>>> import numpy as np
>>> np.set_printoptions(precision=2, suppress=True, linewidth=160, legacy="1.25")
>>> A = np.loadtxt("w.csv", delimiter=",")
>>> A
array([[-1.57, -4.51,  2.97],
       [-1.39, -4.57,  2.5 ],
       [-1.5 , -4.41,  3.5 ],
       [-1.54, -4.46,  2.63],
       [ 0.36, -0.25,  0.7 ],
       [-1.07, -1.95,  2.02],
       [ 1.81,  4.19, -3.47],
       [ 1.  ,  2.1 , -1.65],
       [-0.83, -2.13,  1.44],
       [ 0.08,  0.12,  0.45],
       [ 1.79,  4.71, -3.2 ],
       [-0.34, -1.96,  1.42],
       [-0.03,  0.13,  0.19],
       [ 0.02, -0.26, -0.32],
       [-0.19, -0.08, -0.27],
       [ 1.56,  4.55, -2.73],
       [-0.23,  0.02,  0.25],
       [-0.32, -2.69,  1.6 ],
       [ 1.58,  4.8 , -3.42],
       [ 0.26,  2.68, -1.44],
       [-0.98, -1.66,  0.87],
       [-0.98, -2.39,  1.12],
       [-1.22, -1.77,  1.71],
       [ 0.99,  2.34, -1.98],
       [-0.14,  0.26,  0.41],
       [-0.91, -1.96,  1.12],
       [ 1.9 ,  4.19, -3.34],
       [-1.34, -2.5 ,  1.52]])
>>> C = A[[17, 20]].astype(float)
>>> for _ in range(4):
...     labels = np.linalg.norm(A[:, None] - C, axis=-1).argmin(axis=1)
...     C = np.array([A[labels == j].mean(axis=0) for j in range(2)])
... 
>>> labels
array([0, 0, 0, 0, 1, 0, 1, 1, 0, 1, 1, 0, 1, 1, 1, 1, 1, 0, 1, 1, 0, 0, 0, 1, 1, 0, 1, 0])
>>> C
array([[-1.08, -2.84,  1.88],
       [ 0.72,  1.97, -1.32]])
>>> q, V = np.linalg.qr(A[:, :2])[0], np.linalg.qr(A[:, 2:])[0]
>>> sv = np.linalg.svd(q.T @ V, compute_uv=False)
>>> round(np.linalg.norm(q @ q.T - V @ V.T, 2), 2)
1.0
>>> Ac = (A - A.mean(axis=0)) / A.std(axis=0)
>>> np.argwhere(np.abs(Ac) > 2)
array([], shape=(0, 2), dtype=int64)
>>> Ac.std(axis=0)
array([1., 1., 1.])
>>> coef = np.linalg.lstsq(np.delete(Ac, 2, axis=1), Ac[:, 2])[0]
>>> round(float(1 - np.var(Ac[:, 2] - np.delete(Ac, 2, axis=1) @ coef)), 2)
0.97
